$ ipython --no-banner

In [1]: import numpy as np

In [2]: import numpy.linalg as la

In [3]: np.set_printoptions(suppress=True, linewidth=140)

In [4]: def rd(a):
   ...:     return np.round(a, 2) + 0
   ...: 

In [5]: feats = np.load("sample15.npy")

In [6]: print(feats)
[[-1.5 -0.8 -1. ]
 [ 1.3  0.4  1.7]
 [-0.3  0.1  0.1]
 [ 0.3  1.6  0.4]
 [ 0.9  1.8 -0.7]
 [ 2.4 -1.3  0.1]
 [-0.5 -1.4 -0.2]
 [-0.2  0.1 -0.1]
 [-0.7  1.5  0.2]
 [-0.6 -1.4 -1.4]
 [-4.5 -8.5 -5. ]
 [-0.6 -0.7  0.4]]

In [7]: # row 10 is much longer than the rest

In [8]: ang = np.radians(72)

In [9]: Rm = np.eye(3)

In [10]: Rm[2, 2] = Rm[1, 1] = np.cos(ang)

In [11]: Rm[2, 1], Rm[1, 2] = -np.sin(ang), np.sin(ang)

In [12]: print(rd(Rm))
[[ 1.    0.    0.  ]
 [ 0.    0.31  0.95]
 [ 0.   -0.95  0.31]]

In [13]: other = feats @ Rm.T

In [14]: print(rd(la.det(Rm)), rd(np.trace(Rm)))
1.0 1.62

In [15]: Xc = feats - feats.mean(axis=0)

In [16]: evecs = la.svd(Xc)[2][:1]

In [17]: other = Xc - Xc @ evecs.T @ evecs

In [18]: print(rd(la.norm(other) / la.norm(Xc)))
0.34

In [19]: dist = la.norm(feats[:, None] - feats[None], axis=-1)

In [20]: print(dist.shape)
(12, 12)

In [21]: print(rd(la.norm(feats - feats.mean(axis=0), axis=1)))
[1.29 2.93 0.99 2.55 2.81 2.85 0.75 0.9  2.34 1.19 9.93 0.9 ]

In [22]: print(np.flatnonzero(dist[0] < dist.mean() / 2))
[ 0  6  9 11]

In [23]: print(rd(dist[:5, :5]))
[[0.   4.07 1.86 3.31 3.55]
 [4.07 0.   2.28 2.03 2.81]
 [1.86 2.28 0.   1.64 2.23]
 [3.31 2.03 1.64 0.   1.27]
 [3.55 2.81 2.23 1.27 0.  ]]

In [24]: print(rd(dist[0]))
[0.   4.07 1.86 3.31 3.55 4.08 1.41 1.82 2.71 1.15 9.18 1.67]

In [25]: print(rd(la.norm(feats, axis=1)))
[ 1.97  2.18  0.33  1.68  2.13  2.73  1.5   0.24  1.67  2.07 10.84  1.  ]

In [26]: arr = np.array([[0.0, 2.0, -2.0], [2.0, 0.0, 0.0], [-2.0, 0.0, 0.0]])

In [27]: # null space of dimension 1

In [28]: print(np.allclose(arr[:-1].T @ la.lstsq(arr[:-1].T, arr[-1])[0], arr[-1]))
True

In [29]: print(np.unique(arr.round(6), axis=0).shape)
(3, 3)

In [30]: ev, evecs = la.eigh(arr)

In [31]: print(rd(la.eigvalsh(arr @ arr)))
[0. 8. 8.]

In [32]: print((ev > 1e-8).sum(), (ev < -1e-8).sum())
1 1

In [33]: print(np.unique(ev.round(6) + 0, return_counts=True)[1])
[1 1 1]

In [34]: print(rd(np.abs(evecs[:, -1])))
[0.71 0.5  0.5 ]

In [35]: print(la.cond(arr) > 100)
True

In [36]: print([round(float(x), 2) for x in la.svd(arr, compute_uv=False)[:3]])
[2.83, 2.83, 0.0]

In [37]: print(np.argsort(-la.norm(arr, axis=0).round(6), kind="stable")[:3])
[0 1 2]

In [38]: rng = np.random.default_rng(32)

In [39]: idx = rng.permutation(3)

In [40]: print(idx)
[2 1 0]

In [41]: other = arr[idx][:, idx]

In [42]: print(np.allclose(other, arr))
False

In [43]: print(np.diag(other))
[0. 0. 0.]

In [44]: print(rd(np.sort(np.abs(la.eigvals(other)))))
[0.   2.83 2.83]

In [45]: print(other)
[[ 0.  0. -2.]
 [ 0.  0.  2.]
 [-2.  2.  0.]]

In [46]: data = np.loadtxt("layer14.csv", delimiter=",")

In [47]: print(data)
[[ 14.  -3. -12.  -3.]
 [ -3.  10.   1.   7.]
 [-12.   1.  22.   5.]
 [ -3.   7.   5.  18.]]

In [48]: # equal to its transpose

In [49]: ev, evecs = la.eig(data)

In [50]: print(rd(np.sort(la.eigvals(data @ data))))
[  14.17   56.    351.48 1156.36]

In [51]: print(rd(np.sort(la.eigvals(la.inv(data)))))
[0.03 0.05 0.13 0.27]

In [52]: other = np.array([[1, 2], [1, 3]])

In [53]: W2 = np.kron(other, data)

In [54]: print(rd(la.norm(W2, 2)), rd(la.norm(other, 2) * la.norm(data, 2)))
131.41 131.41

In [55]: print(W2.shape)
(8, 8)

In [56]: print(la.matrix_rank(W2))
8

In [57]: print(np.einsum("ii->", data))
64.0

In [58]: print(np.kron(np.eye(2, dtype=int), data))
[[ 14.  -3. -12.  -3.   0.  -0.  -0.  -0.]
 [ -3.  10.   1.   7.  -0.   0.   0.   0.]
 [-12.   1.  22.   5.  -0.   0.   0.   0.]
 [ -3.   7.   5.  18.  -0.   0.   0.   0.]
 [  0.  -0.  -0.  -0.  14.  -3. -12.  -3.]
 [ -0.   0.   0.   0.  -3.  10.   1.   7.]
 [ -0.   0.   0.   0. -12.   1.  22.   5.]
 [ -0.   0.   0.   0.  -3.   7.   5.  18.]]

In [59]: print(np.einsum("ij,ji->", data, data))
1578.0

In [60]: print(rd(la.det(2 * data)), rd(la.det(data)))
287296.0 17956.0

In [61]: print(rd(la.det(data[::-1])))
17956.0

In [62]: low = la.cholesky(data)

In [63]: print(np.prod(np.diag(low)) ** 2, rd(la.det(data)))
17956.0 17956.0

In [64]: print(rd(low))
[[ 3.74  0.    0.    0.  ]
 [-0.8   3.06  0.    0.  ]
 [-3.21 -0.51  3.38  0.  ]
 [-0.8   2.08  1.03  3.46]]

In [65]: ang = rng.uniform(0, 2 * np.pi, 27)

In [66]: Q, _ = la.qr(np.array([[0.9, 0.1], [0.0, 0.9], [-0.7, -0.3]]))

In [67]: W0 = 3 * np.c_[np.cos(ang), np.sin(ang)] @ Q.T

In [68]: print(rd(W0))
[[ 1.97  1.29 -1.85]
 [ 1.94 -2.05 -1.  ]
 [ 1.36 -2.64 -0.41]
 [ 0.59  2.71 -1.13]
 [-2.39  0.51  1.74]
 [-2.39  0.61  1.71]
 [ 0.81  2.59 -1.27]
 [-1.45  2.58  0.49]
 [ 2.38 -0.74 -1.67]
 [ 1.29 -2.69 -0.34]
 [ 2.19  0.78 -1.9 ]
 [ 1.7   1.75 -1.75]
 [-2.21  1.53  1.34]
 [ 2.18 -1.6  -1.3 ]
 [ 2.14  0.93 -1.89]
 [ 2.19 -1.57 -1.32]
 [-1.07 -2.41  1.43]
 [-2.2  -0.74  1.9 ]
 [ 0.1  -2.93  0.64]
 [ 1.62  1.85 -1.72]
 [-2.16  1.66  1.27]
 [-2.35 -0.16  1.86]
 [ 2.38 -0.75 -1.67]
 [-1.23  2.72  0.29]
 [-2.38  0.7   1.68]
 [-0.95 -2.5   1.36]
 [-2.02 -1.2   1.87]]

In [69]: # null space of dimension 1

In [70]: idx = W0[:, 1] > np.median(W0[:, 1])

In [71]: u = W0[idx].mean(axis=0) - W0[~idx].mean(axis=0)

In [72]: print(np.argsort(-np.abs(u).round(6), kind="stable"))
[1 2 0]

In [73]: print(idx.astype(int))
[1 0 0 1 0 1 1 1 0 0 1 1 1 0 1 0 0 0 0 1 1 0 0 1 1 0 0]

In [74]: other = np.c_[feats[:, :1] @ np.array([[3]]), np.array([2, 0, 0, -2, -2, 0, 1, -2, -1, 0, 1, 0])]

In [75]: print(rd(other))
[[ -4.5   2. ]
 [  3.9   0. ]
 [ -0.9   0. ]
 [  0.9  -2. ]
 [  2.7  -2. ]
 [  7.2   0. ]
 [ -1.5   1. ]
 [ -0.6  -2. ]
 [ -2.1  -1. ]
 [ -1.8   0. ]
 [-13.5   1. ]
 [ -1.8   0. ]]

In [76]: print(la.matrix_rank(np.c_[feats, other]))
4

In [77]: print(la.matrix_rank(other))
2

In [78]: u, r1 = other[10], other[2]

In [79]: print(u @ u)
183.25

In [80]: pr = (u @ r1) / (u @ u) * u

In [81]: print(rd(r1 - pr))
[ 0.   -0.07]

In [82]: print(la.matrix_rank(np.outer(u, r1)))
1

In [83]: print(rd((r1 - pr) @ u))
0.0

In [84]: print(rd(np.outer(u, r1)))
[[12.15  0.  ]
 [-0.9   0.  ]]

In [85]: print(rd(pr))
[-0.9   0.07]

In [86]: Xc = W0 - W0.mean(axis=0)

In [87]: evecs = la.svd(Xc)[2][:2]

In [88]: other = Xc - Xc @ evecs.T @ evecs

In [89]: print(rd(np.cov(Xc @ evecs.T, rowvar=False)))
[[5.72 0.  ]
 [0.   3.62]]

In [90]: print(la.norm(other, axis=1).round(6).argmax())
0

In [91]: print(rd(np.diag(evecs.T @ evecs)))
[0.64 0.96 0.4 ]

In [92]: other = np.array([[9, 7]])

In [93]: E = np.block([[np.zeros((1, 1)), other], [other.T, np.zeros((2, 2))]])

In [94]: print(E)
[[0. 9. 7.]
 [9. 0. 0.]
 [7. 0. 0.]]

In [95]: # equal to its transpose

In [96]: ev, evecs = la.eigh(E)

In [97]: print(np.abs(evecs[:, -1]).round(6).argmax())
0

In [98]: print(rd(evecs @ np.diag(ev) @ evecs.T))
[[0. 9. 7.]
 [9. 0. 0.]
 [7. 0. 0.]]

In [99]: print(rd(evecs.T @ E @ evecs))
[[-11.4   0.    0. ]
 [  0.    0.    0. ]
 [  0.    0.   11.4]]

In [100]: print(rd(ev))
[-11.4   0.   11.4]

In [101]: print(rd(np.abs(evecs[:, -1])))
[0.71 0.56 0.43]

In [102]: print(rd(evecs.T @ evecs))
[[1. 0. 0.]
 [0. 1. 0.]
 [0. 0. 1.]]

In [103]: print(rd(la.eigvalsh(E @ E)))
[  0. 130. 130.]

In [104]: X = np.load("a.npy")

In [105]: print(X)
[[-1  0  1]
 [ 2  3  4]
 [ 5  6  7]
 [ 8  9 10]]

In [106]: # rank 2

In [107]: print(rd(la.norm(X, 2) / la.norm(X)))
1.0

In [108]: print(la.cond(X) > 100)
True

In [109]: print(la.matrix_rank(X, rtol=0.1))
1

In [110]: print([round(float(x), 2) for x in la.svd(X, compute_uv=False)[:3]])
[19.58, 1.68, 0.0]

In [111]: ang = np.radians(120)

In [112]: Rm = np.eye(3)

In [113]: Rm[2, 2] = Rm[0, 0] = np.cos(ang)

In [114]: Rm[2, 0], Rm[0, 2] = -np.sin(ang), np.sin(ang)

In [115]: print(rd(Rm))
[[-0.5   0.    0.87]
 [ 0.    1.    0.  ]
 [-0.87  0.   -0.5 ]]

In [116]: other = X @ Rm.T

In [117]: print(rd(np.abs(other - X).max(axis=0)))
[ 3.34  0.   21.93]

In [118]: print(rd(la.det(Rm)), rd(np.trace(Rm)))
1.0 0.0

In [119]: r = la.matrix_rank(X)

In [120]: print(r)
2

In [121]: N = la.svd(X)[2][r:].T

In [122]: print(np.allclose(X @ N, 0))
True

In [123]: print([int(la.matrix_rank(X[:i])) for i in range(1, len(X) + 1)])
[1, 2, 2, 2]

In [124]: print([int(la.matrix_rank(X[:, :j + 1])) for j in range(3)])
[1, 2, 2]

In [125]: print([int(la.matrix_rank(np.delete(X, i, axis=0))) for i in range(4)])
[2, 2, 2, 2]

In [126]: print(la.matrix_rank(X.T @ X), la.matrix_rank(X @ X.T))
2 2

In [127]: print(rd(N @ N.T))
[[ 0.17 -0.33  0.17]
 [-0.33  0.67 -0.33]
 [ 0.17 -0.33  0.17]]

In [128]: x = np.array([3, -3, 1])

In [129]: print(np.einsum("ij,j->i", X, x))
[-2  1  4  7]

In [130]: print((X @ x).argmax())
3

In [131]: print(np.sign((X @ x).round(6)))
[-1  1  1  1]

In [132]: print((X * x).sum(axis=1))
[-2  1  4  7]

In [133]: print(la.norm(X @ x) <= la.norm(X, 2) * la.norm(x) + 1e-9)
True

In [134]: A = np.array([[-2, -7, -2, -2],
     ...:     [-7, -2, -7, -2],
     ...:     [-2, -7, -2, -7],
     ...:     [-2, -2, -7, -2]])

In [135]: # symmetric

In [136]: print(np.einsum("ij,ji->", A, A))
334

In [137]: print(rd(la.det(A[::-1])))
1125.0

In [138]: mat = np.array([[0, 0, 2, 2], [0, 2, 2, 0], [0, 2, 1, 1], [2, 0, 1, 2]])

In [139]: print((mat + mat.T) / 2)
[[0. 0. 1. 2.]
 [0. 2. 2. 0.]
 [1. 2. 1. 1.]
 [2. 0. 1. 2.]]

In [140]: mat.inv()
---------------------------------------------------------------------------
AttributeError                            Traceback (most recent call last)
Cell In[140], line 1
----> 1 mat.inv()

AttributeError: 'numpy.ndarray' object has no attribute 'inv'

In [141]: print(rd(la.det(mat)))
16.0

In [142]: print(rd(np.sort(np.abs(la.eigvals(mat)))))
[1.17 1.17 2.76 4.25]

In [143]: la.determinant(mat)
---------------------------------------------------------------------------
AttributeError                            Traceback (most recent call last)
Cell In[143], line 1
----> 1 la.determinant(mat)

AttributeError: module 'numpy.linalg' has no attribute 'determinant'

In [144]: other = la.inv(mat)

In [145]: print(mat @ other)
[[1. 0. 0. 0.]
 [0. 1. 0. 0.]
 [0. 0. 1. 0.]
 [0. 0. 0. 1.]]

In [146]: print(rd(la.inv(other)))
[[0. 0. 2. 2.]
 [0. 2. 2. 0.]
 [0. 2. 1. 1.]
 [2. 0. 1. 2.]]

In [147]: print(np.allclose(other, mat.T))
False

In [148]: print(rd(la.det(mat) * la.det(other)))
1.0

In [149]: print(rd(la.det(mat) * other))
[[-6.  4. -4.  8.]
 [-4.  0.  8.  0.]
 [ 4.  8. -8.  0.]
 [ 4. -8.  8.  0.]]

In [150]: print((np.abs(other) > 1e-9).astype(int))
[[1 1 1 1]
 [1 0 1 0]
 [1 1 1 0]
 [1 1 1 0]]

In [151]: blk = np.stack([mat, 5 * mat, mat[::-1]])

In [152]: print(la.matrix_rank(blk.reshape(3, -1)))
2

In [153]: print(blk.sum(axis=0))
[[ 2  0 13 14]
 [ 0 14 13  1]
 [ 0 14  8  6]
 [12  0  8 14]]

In [154]: print((blk @ mat.T).shape)
(3, 4, 4)

In [155]: print(rd(la.det(blk)))
[   16. 10000.    16.]

In [156]: W2 = feats[[10, 5]].astype(float)

In [157]: for _ in range(4):
     ...:     idx = la.norm(feats[:, None] - W2, axis=-1).argmin(axis=1)
     ...:     W2 = np.array([feats[idx == j].mean(axis=0) for j in range(2)])
     ...: 

In [158]: print(idx)
[1 1 1 1 1 1 1 1 1 1 0 1]

In [159]: print(np.bincount(idx))
[ 1 11]

In [160]: print(rd(W2))
[[-4.5  -8.5  -5.  ]
 [ 0.05 -0.01 -0.05]]
